$ python -q
>>> import numpy as np
>>> from numpy import linalg as LA
>>> np.set_printoptions(precision=1, suppress=True, linewidth=100, sign=" ")
>>> def tidy(a):
...     return np.round(a, 1) + 0
... 
>>> q, _ = LA.qr(np.array([[1.4, -0.9, -2.0], [-0.1, 1.0, -1.0], [-1.1, -1.2, 2.6]]))
>>> evals = np.array([-9, -7, 4])
>>> arr = q @ np.diag(evals) @ q.T
>>> print(tidy(arr))
[[-6.6  3.6  2.7]
 [ 3.6  0.6  3.7]
 [ 2.7  3.7 -5.9]]
>>> print(np.unravel_index(np.abs(arr).argmax(), arr.shape))
(np.int64(0), np.int64(0))
>>> np.zeros(3, 3)
Traceback (most recent call last):
  File "<python-input-9>", line 1, in <module>
    np.zeros(3, 3)
    ~~~~~~~~^^^^^^
TypeError: Cannot interpret '3' as a data type
>>> print(tidy(np.abs(arr).max()))
6.6
>>> arr[:, 3]
Traceback (most recent call last):
  File "<python-input-11>", line 1, in <module>
    arr[:, 3]
    ~~~^^^^^^
IndexError: index 3 is out of bounds for axis 1 with size 3
>>> LA.rank(arr)
Traceback (most recent call last):
  File "<python-input-12>", line 1, in <module>
    LA.rank(arr)
    ^^^^^^^
AttributeError: module 'numpy.linalg' has no attribute 'rank'
>>> print(tidy(arr.sum(axis=0)))
[-0.4  7.8  0.4]
>>> rng = np.random.default_rng(29606)
>>> other = arr + rng.integers(-2, 3, (3, 2)) @ rng.integers(-2, 3, (2, 3))
>>> print(tidy(other))
[[-10.6   5.6   0.7]
 [  5.6  -0.4   4.7]
 [  4.7   6.7  -8.9]]
>>> print(tidy(np.abs(other - arr).sum(axis=1)))
[ 8.  4.  8.]
>>> print(tidy(LA.svd(other - arr, compute_uv=False)))
[ 5.7  4.5  0. ]
>>> evals, vecs = LA.eigh(arr)
>>> x = np.array([3, 1, 0])
>>> print(tidy(vecs * np.maximum(evals, 0) @ vecs.T))
[[ 0.6  1.3  0.6]
 [ 1.3  2.8  1.4]
 [ 0.6  1.4  0.7]]
>>> print(tidy(LA.eigvalsh(arr[1:, 1:])))
[-7.6  2.2]
>>> print(tidy(vecs * np.abs(evals) @ vecs.T))
[[ 7.8 -1.  -1.4]
 [-1.   4.9 -0.9]
 [-1.4 -0.9  7.3]]
>>> print(np.allclose(arr, arr.T))
True
>>> print(tidy(np.sort(np.abs(LA.eigvals(arr)))))
[ 4.  7.  9.]
>>> arr.inv()
Traceback (most recent call last):
  File "<python-input-26>", line 1, in <module>
    arr.inv()
    ^^^^^^^
AttributeError: 'numpy.ndarray' object has no attribute 'inv'
>>> print(tidy(LA.matrix_power(arr, 3)))
[[-522.3  145.3  249.9]
 [ 145.3  -63.4  124.4]
 [ 249.9  124.4 -422.3]]
>>> print(tidy(arr @ arr))
[[ 64.  -11.8 -20.6]
 [-11.8  26.3 -10.1]
 [-20.6 -10.1  55.7]]
>>> print(np.allclose(arr @ arr.T, arr.T @ arr))
True
>>> print(tidy(LA.det(arr)))
252.0
>>> other = np.array([[7, 1, 4], [8, -6, 2], [-9, 1, 2]])
>>> M = np.triu(other)
>>> print(M)
[[ 7  1  4]
 [ 0 -6  2]
 [ 0  0  2]]
>>> lab = rng.permutation(3)
>>> print(lab)
[ 0  2  1]
>>> other = arr[lab][:, lab]
>>> print(np.allclose(other, arr))
False
>>> print(tidy(np.sort(np.abs(LA.eigvals(other)))))
[ 4.  7.  9.]
>>> print(tidy(other))
[[-6.6  2.7  3.6]
 [ 2.7 -5.9  3.7]
 [ 3.6  3.7  0.6]]
>>> print(tidy(np.trace(other)))
-12.0
